% python3 -q
>>> import numpy as np
>>> np.set_printoptions(precision=2, suppress=True, linewidth=120, sign=" ")
>>> E = np.load("dump.npy")
>>> print(E)
[[-3.75  1.2  -0.7  -0.95 -0.63 -1.36 -2.43]
 [-3.27  1.64 -0.51 -0.54 -1.34 -1.31 -2.74]
 [ 3.57  1.07  1.05  1.96 -2.34  0.86  0.01]
 [-0.8  -2.37 -0.6  -1.46  3.36  0.23  2.22]
 [-0.89  2.44  0.2   0.8  -3.01 -0.75 -2.82]
 [-3.55  1.41 -0.62 -0.77 -0.96 -1.35 -2.58]
 [-1.31 -2.27 -0.71 -1.62  3.35  0.06  1.95]
 [-2.16 -1.99 -0.87 -1.83  3.2  -0.25  1.4 ]
 [-1.36 -2.26 -0.72 -1.63  3.35  0.04  1.93]
 [-3.7   1.25 -0.68 -0.91 -0.71 -1.36 -2.47]
 [ 0.05 -2.46 -0.41 -1.16  3.25  0.5   2.58]
 [-2.92 -1.6  -0.98 -1.95  2.88 -0.56  0.75]
 [-0.41  2.46  0.32  1.01 -3.16 -0.62 -2.7 ]
 [-0.08 -2.45 -0.44 -1.2   3.27  0.47  2.53]
 [-3.49 -1.15 -1.04 -1.97  2.42 -0.82  0.1 ]
 [ 2.26  1.95  0.88  1.85 -3.17  0.29 -1.32]
 [ 3.48 -1.47  0.59  0.71  1.06  1.34  2.63]
 [ 3.34 -1.59  0.54  0.6   1.25  1.32  2.71]
 [ 3.91 -0.96  0.78  1.13  0.27  1.36  2.23]]
>>> print(np.allclose(E[:-1].T @ np.linalg.lstsq(E[:-1].T, E[-1])[0], E[-1]))
True
>>> print(np.abs(np.diag(np.linalg.qr(E)[1])) > 1e-9)
[ True  True False False False False False]
>>> print(np.unique(E.round(6), axis=0).shape)
(19, 7)
>>> print(round(float(np.trace(np.linalg.pinv(E) @ E)), 2))
2.0
>>> Xs = E - E.mean(axis=0)
>>> evecs = np.linalg.svd(Xs)[2][:2]
>>> out = Xs - Xs @ evecs.T @ evecs
>>> print(np.round(out.std(axis=0), 2) + 0)
[ 0.  0.  0.  0.  0.  0.  0.]
>>> left, sigma, Vh = np.linalg.svd(E)
>>> evecs = Vh[:(sigma > 1e-8).sum()]
>>> rng = np.random.default_rng(356303)
>>> vec = E[15] + 3 * E[7] + rng.integers(2) * np.eye(7)[3]
>>> print(vec)
[-4.21 -4.03 -1.71 -3.64  6.44 -0.46  2.88]
>>> print(evecs.T @ evecs)
[[ 0.68 -0.03  0.16  0.26 -0.13  0.21  0.25]
 [-0.03  0.24  0.03  0.1  -0.31 -0.06 -0.26]
 [ 0.16  0.03  0.04  0.08 -0.09  0.04  0.01]
 [ 0.26  0.1   0.08  0.16 -0.2   0.06 -0.03]
 [-0.13 -0.31 -0.09 -0.2   0.45  0.02  0.29]
 [ 0.21 -0.06  0.04  0.06  0.02  0.07  0.13]
 [ 0.25 -0.26  0.01 -0.03  0.29  0.13  0.35]]
>>> print(np.diag(evecs.T @ evecs))
[ 0.68  0.24  0.04  0.16  0.45  0.07  0.35]
>>> print(np.allclose(evecs.T @ evecs @ vec, vec))
True
>>> print(np.round(np.linalg.norm(vec - evecs.T @ evecs @ vec), 2))
0.0
>>> Xs = E - E.mean(axis=0)
>>> left, sigma, Vh = np.linalg.svd(Xs, full_matrices=False)
>>> print(round((sigma ** 2).sum() ** 2 / (sigma ** 4).sum(), 2))
1.95
>>> print(np.abs(left[:, 0]).argmax())
4
>>> print(np.round(Xs.mean(axis=0), 2) + 0)
[ 0.  0.  0.  0.  0.  0.  0.]
>>> print(sigma.round(2) + 0)
[ 16.19  13.8    0.     0.     0.     0.     0.  ]
>>> print(np.abs(Vh[0]).argmax())
4
>>> print(np.searchsorted(np.cumsum(sigma ** 2) / (sigma ** 2).sum(), 0.9) + 1)
2
>>> print(Vh[0] * np.sign(Vh[0, np.abs(Vh[0]).argmax()]))
[ 0.17 -0.49 -0.04 -0.16  0.61  0.15  0.56]
>>> print(np.round(sigma ** 2 / (sigma ** 2).sum(), 2) + 0)
[ 0.58  0.42  0.    0.    0.    0.    0.  ]
>>> left, sigma, Vh = np.linalg.svd(E)
>>> print(sigma.round(2) + 0)
[ 16.5   14.24   0.     0.     0.     0.     0.  ]
>>> out = left[:, :2] @ np.diag(sigma[:2]) @ Vh[:2]
>>> print(np.round(np.linalg.norm(E - out) / np.linalg.norm(E), 2))
0.0
>>> print(np.linalg.matrix_rank(E, rtol=0.05))
2
>>> print(out)
[[-3.75  1.2  -0.7  -0.95 -0.63 -1.36 -2.43]
 [-3.27  1.64 -0.51 -0.54 -1.34 -1.31 -2.74]
 [ 3.57  1.07  1.05  1.96 -2.34  0.86  0.01]
 [-0.8  -2.37 -0.6  -1.46  3.36  0.23  2.22]
 [-0.89  2.44  0.2   0.8  -3.01 -0.75 -2.82]
 [-3.55  1.41 -0.62 -0.77 -0.96 -1.35 -2.58]
 [-1.31 -2.27 -0.71 -1.62  3.35  0.06  1.95]
 [-2.16 -1.99 -0.87 -1.83  3.2  -0.25  1.4 ]
 [-1.36 -2.26 -0.72 -1.63  3.35  0.04  1.93]
 [-3.7   1.25 -0.68 -0.91 -0.71 -1.36 -2.47]
 [ 0.05 -2.46 -0.41 -1.16  3.25  0.5   2.58]
 [-2.92 -1.6  -0.98 -1.95  2.88 -0.56  0.75]
 [-0.41  2.46  0.32  1.01 -3.16 -0.62 -2.7 ]
 [-0.08 -2.45 -0.44 -1.2   3.27  0.47  2.53]
 [-3.49 -1.15 -1.04 -1.97  2.42 -0.82  0.1 ]
 [ 2.26  1.95  0.88  1.85 -3.17  0.29 -1.32]
 [ 3.48 -1.47  0.59  0.71  1.06  1.34  2.63]
 [ 3.34 -1.59  0.54  0.6   1.25  1.32  2.71]
 [ 3.91 -0.96  0.78  1.13  0.27  1.36  2.23]]
>>> print(round(np.linalg.norm(E - out, 2), 2), round(sigma[2], 2))
0.0 0.0
>>> out = np.array([[1, 1, 0, 1, 2, 2],
...     [0, 0, 2, 1, 2, 2],
...     [1, 2, 2, 2, 1, 1],
...     [2, 2, 0, 1, 2, 2],
...     [0, 1, 0, 2, 2, 1],
...     [0, 1, 2, 0, 2, 1]])
>>> out[-1] = out[0]
>>> data = out + 0.05 * np.eye(6)
>>> print(data)
[[ 1.05  1.    0.    1.    2.    2.  ]
 [ 0.    0.05  2.    1.    2.    2.  ]
 [ 1.    2.    2.05  2.    1.    1.  ]
 [ 2.    2.    0.    1.05  2.    2.  ]
 [ 0.    1.    0.    2.    2.05  1.  ]
 [ 1.    1.    0.    1.    2.    2.05]]
>>> ang = np.radians(90)
>>> r_ = np.eye(6)
>>> r_[1, 1] = r_[0, 0] = np.cos(ang)
>>> r_[1, 0], r_[0, 1] = -np.sin(ang), np.sin(ang)
>>> print(r_.round(2) + 0)
[[ 0.  1.  0.  0.  0.  0.]
 [-1.  0.  0.  0.  0.  0.]
 [ 0.  0.  1.  0.  0.  0.]
 [ 0.  0.  0.  1.  0.  0.]
 [ 0.  0.  0.  0.  1.  0.]
 [ 0.  0.  0.  0.  0.  1.]]
>>> out = data @ r_.T
>>> print(np.allclose(data @ data.T, out @ out.T))
True
>>> print(round(float(np.linalg.det(r_)), 2), np.trace(r_))
1.0 4.0
>>> print(np.abs(out - data).max(axis=0))
[ 1.  4.  0.  0.  0.  0.]
>>> z = rng.permutation(6)
>>> print(z)
[ 3  4  0  1  2  5]
>>> out = data[z][:, z]
>>> print(out)
[[ 1.05  2.    2.    2.    0.    2.  ]
 [ 2.    2.05  0.    1.    0.    1.  ]
 [ 1.    2.    1.05  1.    0.    2.  ]
 [ 1.    2.    0.    0.05  2.    2.  ]
 [ 2.    1.    1.    2.    2.05  1.  ]
 [ 1.    2.    1.    1.    0.    2.05]]
>>> print(round(np.linalg.det(out), 2), round(float(np.linalg.det(data[z])), 2))
0.42 0.42
>>> print(np.allclose(out, data))
False
>>> O, r_ = np.linalg.qr(out)
>>> print(O.shape, r_.shape)
(6, 6) (6, 6)
>>> print(O)
[[-0.3   0.36  0.64  0.39  0.44 -0.15]
 [-0.57 -0.14 -0.5   0.61 -0.13 -0.08]
 [-0.29  0.39  0.11 -0.29 -0.61 -0.55]
 [-0.29  0.39 -0.48 -0.46  0.57 -0.06]
 [-0.57 -0.63  0.3  -0.41  0.07  0.06]
 [-0.29  0.39  0.08 -0.07 -0.3   0.81]]
>>> print(round(abs(r_[0, 0]), 2), round(np.linalg.norm(out[:, 0]), 2))
3.48 3.48
>>> print(np.round(O.T @ O, 2) + 0)
[[ 1.  0.  0.  0.  0.  0.]
 [ 0.  1.  0.  0.  0.  0.]
 [ 0.  0.  1.  0.  0.  0.]
 [ 0.  0.  0.  1.  0.  0.]
 [ 0.  0.  0.  0.  1.  0.]
 [ 0.  0.  0.  0.  0.  1.]]
>>> print(np.abs(np.diag(r_)))
[ 3.48  2.13  1.79  0.19  1.28  0.13]
>>> print(np.round(O @ r_, 2) + 0)
[[ 1.05  2.    2.    2.    0.    2.  ]
 [ 2.    2.05  0.    1.    0.    1.  ]
 [ 1.    2.    1.05  1.    0.    2.  ]
 [ 1.    2.    0.    0.05  2.    2.  ]
 [ 2.    1.    1.    2.    2.05  1.  ]
 [ 1.    2.    1.    1.    0.    2.05]]
>>> print(np.allclose(r_.T @ r_, out.T @ out))
True
>>> O, r_ = np.linalg.qr(data)
>>> print(round(float(abs(r_[0, 0])), 2), np.round(np.linalg.norm(data[:, 0]), 2))
2.67 2.67
>>> print(O.shape, r_.shape)
(6, 6) (6, 6)
>>> print(np.round(O @ r_, 2) + 0)
[[ 1.05  1.    0.    1.    2.    2.  ]
 [ 0.    0.05  2.    1.    2.    2.  ]
 [ 1.    2.    2.05  2.    1.    1.  ]
 [ 2.    2.    0.    1.05  2.    2.  ]
 [ 0.    1.    0.    2.    2.05  1.  ]
 [ 1.    1.    0.    1.    2.    2.05]]
>>> print(r_)
[[-2.67 -3.02 -0.77 -2.31 -3.41 -3.43]
 [ 0.   -1.37 -1.37 -2.32 -1.34 -0.57]
 [ 0.    0.    2.4   0.48  0.66  1.1 ]
 [ 0.    0.    0.    1.08  2.68  2.21]
 [ 0.    0.    0.    0.   -0.35 -0.07]
 [ 0.    0.    0.    0.    0.    0.13]]
>>> T = np.stack([data, 5 * data, data[::-1]])
>>> print(np.linalg.matrix_rank(T))
[ 6  6  6]
>>> print(np.linalg.matrix_rank(T.reshape(3, -1)))
2
>>> print(np.einsum("bij,cij->bc", T, T))
[[   77.81   389.07    62.8 ]
 [  389.07  1945.38   314.  ]
 [   62.8    314.      77.81]]
>>> print(np.linalg.norm(T, axis=(1, 2)))
[  8.82  44.11   8.82]
>>> print(T.sum(axis=0))
[[  7.3    7.     0.     7.    14.    14.05]
 [  0.     1.3   12.     8.    14.05  13.  ]
 [  8.    14.    12.3   13.05   8.     8.  ]
 [ 13.    14.     2.05   8.3   13.    13.  ]
 [  0.     6.05   2.    13.    14.3    8.  ]
 [  7.05   7.     0.     7.    14.    14.3 ]]
>>> J = rng.normal(size=(34, 4))
>>> J = 10 * J / np.linalg.norm(J, axis=1, keepdims=True)
>>> print(J)
[[-2.74 -9.29  2.33  0.92]
 [-3.42  7.86 -5.07 -0.87]
 [-1.88  5.61  6.75 -4.41]
 [-3.36  2.62 -9.04  0.12]
 [-2.66  8.91  0.35  3.65]
 [ 5.67 -3.09 -7.44 -1.74]
 [-9.59  1.95 -1.24 -1.62]
 [ 1.51 -5.95  5.6  -5.57]
 [-5.07  2.71  3.29 -7.49]
 [-1.77 -6.06 -4.1   6.58]
 [-0.2  -7.27 -3.05 -6.15]
 [ 6.93  6.79  2.41  0.3 ]
 [ 2.78  1.81  3.83  8.62]
 [ 9.92 -0.54 -1.14 -0.28]
 [ 2.79  6.89 -0.22 -6.68]
 [-3.4  -3.08  2.15  8.62]
 [ 2.21  5.45  2.04  7.82]
 [ 9.17  1.65 -3.22  1.68]
 [-4.93 -2.52  1.89 -8.11]
 [-3.28  9.23 -1.93 -0.49]
 [ 4.68 -5.16  5.76 -4.28]
 [-0.69 -8.38  3.31  4.27]
 [ 7.05  4.66 -3.93  3.62]
 [-2.96 -4.18  4.72  7.17]
 [-4.8   5.37 -6.65 -1.98]
 [-4.94  7.26 -2.96 -3.75]
 [ 1.31 -3.3  -8.52 -3.85]
 [-2.55 -1.8   2.95  9.03]
 [-5.36  8.31  1.43 -0.5 ]
 [-2.92  9.23 -2.45  0.57]
 [ 0.73 -0.3   5.4  -8.38]
 [ 5.68  0.57 -1.77  8.02]
 [-7.06 -5.27 -0.1   4.74]
 [ 4.45  6.83  3.11  4.88]]
>>> Xs = J - J.mean(axis=0)
>>> left, sigma, Vh = np.linalg.svd(Xs, full_matrices=False)
>>> print(np.abs(left[:, 0]).argmax())
21
>>> print(np.linalg.matrix_rank(Xs))
4
>>> print(round((sigma ** 2).sum() ** 2 / (sigma ** 4).sum(), 2))
3.77
>>> print(np.round(Xs.mean(axis=0), 2) + 0)
[ 0.  0.  0.  0.]
>>> print(Vh[0] * np.sign(Vh[0, np.abs(Vh[0]).argmax()]))
[-0.16  0.9  -0.22 -0.33]
>>> print(np.searchsorted(np.cumsum(sigma ** 2) / (sigma ** 2).sum(), 0.9) + 1)
4
